$ ipython --no-banner

In [1]: import numpy as np

In [2]: np.set_printoptions(precision=2, suppress=True, linewidth=200)

In [3]: mat = np.array([[0, 1, 0], [1, 0, 0], [0, 0, 1]])

In [4]: # splits into 2 blocks

In [5]: evals, evecs = np.linalg.eigh(mat)

In [6]: np.round(evecs.T @ mat @ evecs, 2) + 0
Out[6]: 
array([[-1.,  0.,  0.],
       [ 0.,  1.,  0.],
       [ 0.,  0.,  1.]])

In [7]: np.linalg.eigvalsh(mat @ mat)
Out[7]: array([1., 1., 1.])

In [8]: np.round(evecs.T @ evecs, 2) + 0
Out[8]: 
array([[1., 0., 0.],
       [0., 1., 0.],
       [0., 0., 1.]])

In [9]: evals.sum(), np.trace(mat)
Out[9]: (np.float64(1.0), np.int64(1))

In [10]: np.sort(np.abs(np.linalg.eigvals(mat)))
Out[10]: array([1., 1., 1.])

In [11]: round(float(np.abs(np.linalg.eigvals(mat)).max()), 2)
Out[11]: 1.0

In [12]: (mat + mat.T) / 2
Out[12]: 
array([[0., 1., 0.],
       [1., 0., 0.],
       [0., 0., 1.]])

In [13]: X = np.load("data.npy")

In [14]: X
Out[14]: 
array([[ 1.  ,  0.  ,  0.  ,  0.  ],
       [ 0.  ,  0.87, -0.5 ,  0.  ],
       [ 0.  ,  0.5 ,  0.87,  0.  ],
       [ 0.  ,  0.  ,  0.  ,  1.  ]])

In [15]: np.linalg.norm(X, axis=0)
Out[15]: array([1., 1., 1., 1.])

In [16]: r0 = np.array([-3, 0])

In [17]: np.array([np.convolve(row, r0, "same") for row in X])
Out[17]: 
array([[-3. ,  0. ,  0. ,  0. ],
       [ 0. , -2.6,  1.5,  0. ],
       [ 0. , -1.5, -2.6,  0. ],
       [ 0. ,  0. ,  0. , -3. ]])

In [18]: np.cross(X[2, :3], X[0, :3])
Out[18]: array([ 0.  ,  0.87, -0.5 ])

In [19]: np.convolve(X[2], r0)
Out[19]: array([ 0. , -1.5, -2.6,  0. ,  0. ])

In [20]: np.polyval(r0, X[2])
Out[20]: array([ 0. , -1.5, -2.6,  0. ])

In [21]: J = np.loadtxt("block2.csv", delimiter=",")

In [22]: J
Out[22]: 
array([[ 1., -1.,  2.,  0.],
       [ 2.,  2.,  2., -2.],
       [ 0.,  0.,  2.,  0.],
       [ 1., -1.,  4.,  0.]])

In [23]: # null space of dimension 1

In [24]: round(float(np.abs(np.linalg.eigvals(J)).max()), 2)
Out[24]: 2.0

In [25]: np.linalg.matrix_power(J, 3)
Out[25]: 
array([[-5., -7.,  8.,  6.],
       [ 8.,  8.,  8., -8.],
       [ 0.,  0.,  8.,  0.],
       [-5., -7., 16.,  6.]])

In [26]: np.linalg.determinant(J)
---------------------------------------------------------------------------
AttributeError                            Traceback (most recent call last)
Cell In[26], line 1
----> 1 np.linalg.determinant(J)

AttributeError: module 'numpy.linalg' has no attribute 'determinant'

In [27]: (J - J.T) / 2
Out[27]: 
array([[ 0. , -1.5,  1. , -0.5],
       [ 1.5,  0. ,  1. , -0.5],
       [-1. , -1. ,  0. , -2. ],
       [ 0.5,  0.5,  2. ,  0. ]])

In [28]: (J + J.T) / 2
Out[28]: 
array([[ 1. ,  0.5,  1. ,  0.5],
       [ 0.5,  2. ,  1. , -1.5],
       [ 1. ,  1. ,  2. ,  2. ],
       [ 0.5, -1.5,  2. ,  0. ]])

In [29]: evals, evecs = np.linalg.eig(mat)

In [30]: np.sort(np.linalg.eigvals(mat.T))
Out[30]: array([-1.,  1.,  1.])

In [31]: mat @ evecs[:, 0] - evals[0] * evecs[:, 0]
Out[31]: array([0., 0., 0.])

In [32]: np.sort(np.linalg.eigvals(np.linalg.inv(mat)))
Out[32]: array([-1.,  1.,  1.])

In [33]: rk = np.linalg.matrix_rank(J)

In [34]: rk
Out[34]: np.int64(3)

In [35]: null = np.linalg.svd(J)[2][rk:].T

In [36]: [int(np.linalg.matrix_rank(J[:, :j + 1])) for j in range(4)]
Out[36]: [1, 2, 3, 3]

In [37]: np.round(null[:, 0] / null[np.abs(null[:, 0]).round(6).argmax(), 0], 2) + 0
Out[37]: array([0.5, 0.5, 0. , 1. ])

In [38]: np.round(J @ null, 2) + 0
Out[38]: 
array([[0.],
       [0.],
       [0.],
       [0.]])

In [39]: [int(np.linalg.matrix_rank(np.delete(J, i, axis=0))) for i in range(4)]
Out[39]: [3, 2, 3, 3]

In [40]: np.round(null @ null.T, 2) + 0
Out[40]: 
array([[0.17, 0.17, 0.  , 0.33],
       [0.17, 0.17, 0.  , 0.33],
       [0.  , 0.  , 0.  , 0.  ],
       [0.33, 0.33, 0.  , 0.67]])
